$ ipython --no-banner

In [1]: import numpy as np

In [2]: import numpy.linalg as la

In [3]: np.set_printoptions(precision=2, suppress=True, linewidth=200, legacy="1.25")

In [4]: def rd(a):
   ...:     return np.round(a, 2) + 0
   ...: 

In [5]: J = np.loadtxt("x.csv", delimiter=",")

In [6]: J
Out[6]: 
array([[ -2.,   0.,  -3.,   1.,   2.,   4.,   0.,  -2.,  -1.,   4.,   0.],
       [  0.,  -3.,   0.,   0.,   0.,   0.,   0.,   0.,   0.,   0.,   0.],
       [ -3.,   0.,   6.,  -3.,  -6., -12.,   0.,   6.,   3., -12.,   0.],
       [  1.,   0.,  -3.,  -2.,   2.,   4.,   0.,  -2.,  -1.,   4.,   0.],
       [  2.,   0.,  -6.,   2.,   1.,   8.,   0.,  -4.,  -2.,   8.,   0.],
       [  4.,   0., -12.,   4.,   8.,  13.,   0.,  -8.,  -4.,  16.,   0.],
       [  0.,   0.,   0.,   0.,   0.,   0.,  -3.,   0.,   0.,   0.,   0.],
       [ -2.,   0.,   6.,  -2.,  -4.,  -8.,   0.,   1.,   2.,  -8.,   0.],
       [ -1.,   0.,   3.,  -1.,  -2.,  -4.,   0.,   2.,  -2.,  -4.,   0.],
       [  4.,   0., -12.,   4.,   8.,  16.,   0.,  -8.,  -4.,  13.,   0.],
       [  0.,   0.,   0.,   0.,   0.,   0.,   0.,   0.,   0.,   0.,  -3.]])

In [7]: w, evecs = la.eigh(J)

In [8]: rd(la.svd(J, compute_uv=False))
Out[8]: array([49.,  3.,  3.,  3.,  3.,  3.,  3.,  3.,  3.,  3.,  3.])

In [9]: rd(la.eigvalsh(J + 4 * np.eye(11)))
Out[9]: array([ 1.,  1.,  1.,  1.,  1.,  1.,  1.,  1.,  1.,  1., 53.])

In [10]: np.unique(w.round(6) + 0, return_counts=True)[1]
Out[10]: array([10,  1])

In [11]: K = np.load("test5.npy")

In [12]: K
Out[12]: 
array([[ 1.24, -0.65,  0.73,  0.27,  0.  , -0.71,  0.73, -0.51, -1.  ,  0.51,  0.37, -0.27],
       [-1.33, -0.29, -0.48, -1.39,  0.35, -0.97, -0.02, -1.27,  0.68, -0.09, -0.28,  0.52],
       [-0.51, -1.51, -0.51,  1.48,  0.67,  1.92, -1.15,  0.36, -0.02,  1.67, -0.11, -0.35],
       [-0.61, -0.35, -0.57,  1.14, -0.06, -0.12, -0.06,  0.01,  0.86, -0.19, -0.01,  0.79],
       [ 1.05, -0.4 ,  0.54,  0.62,  0.81,  0.31,  0.26,  0.15, -0.75,  0.53,  0.07, -0.47],
       [ 0.98, -0.76,  0.61,  1.23,  0.84,  0.18,  0.12, -1.24, -0.99,  0.43, -0.17, -0.01],
       [-0.35, -0.06, -0.82, -1.26, -0.56, -1.18, -0.47, -0.4 ,  1.21, -1.06,  0.38,  0.91]])

In [13]: theta = np.radians(45)

In [14]: Rm = np.eye(12)

In [15]: Rm[11, 11] = Rm[5, 5] = np.cos(theta)

In [16]: Rm[11, 5], Rm[5, 11] = -np.sin(theta), np.sin(theta)

In [17]: rd(Rm)
Out[17]: 
array([[ 1.  ,  0.  ,  0.  ,  0.  ,  0.  ,  0.  ,  0.  ,  0.  ,  0.  ,  0.  ,  0.  ,  0.  ],
       [ 0.  ,  1.  ,  0.  ,  0.  ,  0.  ,  0.  ,  0.  ,  0.  ,  0.  ,  0.  ,  0.  ,  0.  ],
       [ 0.  ,  0.  ,  1.  ,  0.  ,  0.  ,  0.  ,  0.  ,  0.  ,  0.  ,  0.  ,  0.  ,  0.  ],
       [ 0.  ,  0.  ,  0.  ,  1.  ,  0.  ,  0.  ,  0.  ,  0.  ,  0.  ,  0.  ,  0.  ,  0.  ],
       [ 0.  ,  0.  ,  0.  ,  0.  ,  1.  ,  0.  ,  0.  ,  0.  ,  0.  ,  0.  ,  0.  ,  0.  ],
       [ 0.  ,  0.  ,  0.  ,  0.  ,  0.  ,  0.71,  0.  ,  0.  ,  0.  ,  0.  ,  0.  ,  0.71],
       [ 0.  ,  0.  ,  0.  ,  0.  ,  0.  ,  0.  ,  1.  ,  0.  ,  0.  ,  0.  ,  0.  ,  0.  ],
       [ 0.  ,  0.  ,  0.  ,  0.  ,  0.  ,  0.  ,  0.  ,  1.  ,  0.  ,  0.  ,  0.  ,  0.  ],
       [ 0.  ,  0.  ,  0.  ,  0.  ,  0.  ,  0.  ,  0.  ,  0.  ,  1.  ,  0.  ,  0.  ,  0.  ],
       [ 0.  ,  0.  ,  0.  ,  0.  ,  0.  ,  0.  ,  0.  ,  0.  ,  0.  ,  1.  ,  0.  ,  0.  ],
       [ 0.  ,  0.  ,  0.  ,  0.  ,  0.  ,  0.  ,  0.  ,  0.  ,  0.  ,  0.  ,  1.  ,  0.  ],
       [ 0.  ,  0.  ,  0.  ,  0.  ,  0.  , -0.71,  0.  ,  0.  ,  0.  ,  0.  ,  0.  ,  0.71]])

In [18]: B = K @ Rm.T

In [19]: np.allclose(K @ K.T, B @ B.T)
Out[19]: True

In [20]: np.allclose(la.norm(K, axis=1), la.norm(B, axis=1))
Out[20]: True

In [21]: E = np.load("out2.npy")

In [22]: E
Out[22]: 
array([[ 1.23,  0.47,  0.9 ,  2.23,  0.92,  2.2 ,  0.52,  1.19,  0.1 ,  0.7 ,  0.15],
       [ 0.6 , -0.38,  0.66,  2.36,  1.28,  1.99,  0.25,  1.05, -0.12,  0.53,  0.42],
       [ 0.96,  0.23,  1.29,  2.26,  0.94,  2.48,  0.25,  0.86,  0.01,  1.07,  0.02],
       [ 1.05,  0.27,  0.55,  1.84,  1.5 ,  2.27,  0.09,  1.11,  0.03,  0.68,  0.08],
       [ 1.24,  0.52,  1.  ,  1.73,  1.15,  2.27, -0.51,  0.72,  0.03,  1.19,  0.37],
       [ 1.32,  0.48,  0.7 ,  1.81,  0.45,  1.86,  0.02,  1.08, -0.8 ,  0.69, -0.2 ],
       [ 1.63,  0.22,  1.2 ,  2.  ,  0.67,  1.77,  0.07,  0.97, -0.46,  1.21, -0.42],
       [ 0.75, -0.17,  1.05,  1.37,  0.62,  1.86,  0.13,  1.15, -0.06,  1.12, -0.13],
       [ 0.14,  0.18,  1.53,  1.1 , -0.27,  1.92,  1.89,  2.12, -0.06,  2.1 ,  1.78],
       [ 0.7 ,  0.15,  1.32,  1.32, -0.03,  2.59,  1.93,  2.13, -0.39,  1.75,  1.82],
       [ 0.56, -0.28,  2.23,  0.98,  0.23,  1.85,  1.51,  1.87,  0.14,  1.71,  1.86],
       [ 0.08,  0.09,  1.8 ,  1.04,  0.09,  1.84,  1.98,  2.21, -0.38,  2.13,  2.26],
       [ 0.81,  0.52,  2.26,  0.7 ,  0.23,  2.11,  2.19,  2.04, -0.05,  2.26,  1.99],
       [ 0.77, -0.26,  2.67,  0.48, -0.22,  1.88,  1.43,  2.38,  0.53,  2.05,  1.87],
       [ 0.33,  0.19,  1.78,  0.61, -0.04,  2.33,  2.32,  1.74, -0.34,  1.82,  2.1 ],
       [-0.13,  0.07,  2.01,  1.29,  0.24,  2.17,  2.19,  2.17,  0.17,  1.88,  1.65],
       [ 0.13,  1.62,  1.05, -0.28,  0.92,  1.93, -0.18,  0.15,  0.66,  2.3 ,  2.2 ],
       [ 0.13,  1.96,  1.09,  0.6 ,  0.87,  2.06,  0.03, -0.15,  0.6 ,  1.67,  1.59],
       [ 0.17,  1.93,  0.56, -0.05,  1.45,  1.99, -0.25, -0.07,  1.12,  2.18,  1.97],
       [-0.57,  2.36,  0.88,  0.41,  0.59,  2.32,  0.2 , -0.2 ,  0.98,  1.92,  2.03],
       [-0.5 ,  2.44,  0.76,  0.43,  0.95,  1.75,  0.29,  0.21,  1.06,  2.18,  1.88],
       [-0.39,  1.99,  1.4 , -0.23,  1.14,  1.91, -0.12, -0.06,  0.97,  2.03,  1.97],
       [-0.47,  1.75,  1.37, -0.22,  0.56,  1.25, -0.08,  0.09,  0.65,  2.44,  1.68],
       [ 0.18,  1.83,  0.81,  0.18,  0.65,  1.96, -0.25,  0.49,  0.53,  1.99,  1.98]])

In [23]: x = np.array([2, 2, 1, 1, 0, 0, 0, 2, 2, 1, 0])

In [24]: a = np.maximum(E @ x, 0)

In [25]: np.flatnonzero(a > 1e-9)
Out[25]: array([ 0,  1,  2,  3,  4,  5,  6,  7,  8,  9, 10, 11, 12, 13, 14, 15, 16, 17, 18, 19, 20, 21, 22, 23])

In [26]: rd(E.T @ a)
Out[26]: array([ 96.4 , 159.12, 284.88, 207.89, 124.59, 431.16, 155.48, 235.78,  45.52, 358.9 , 284.61])
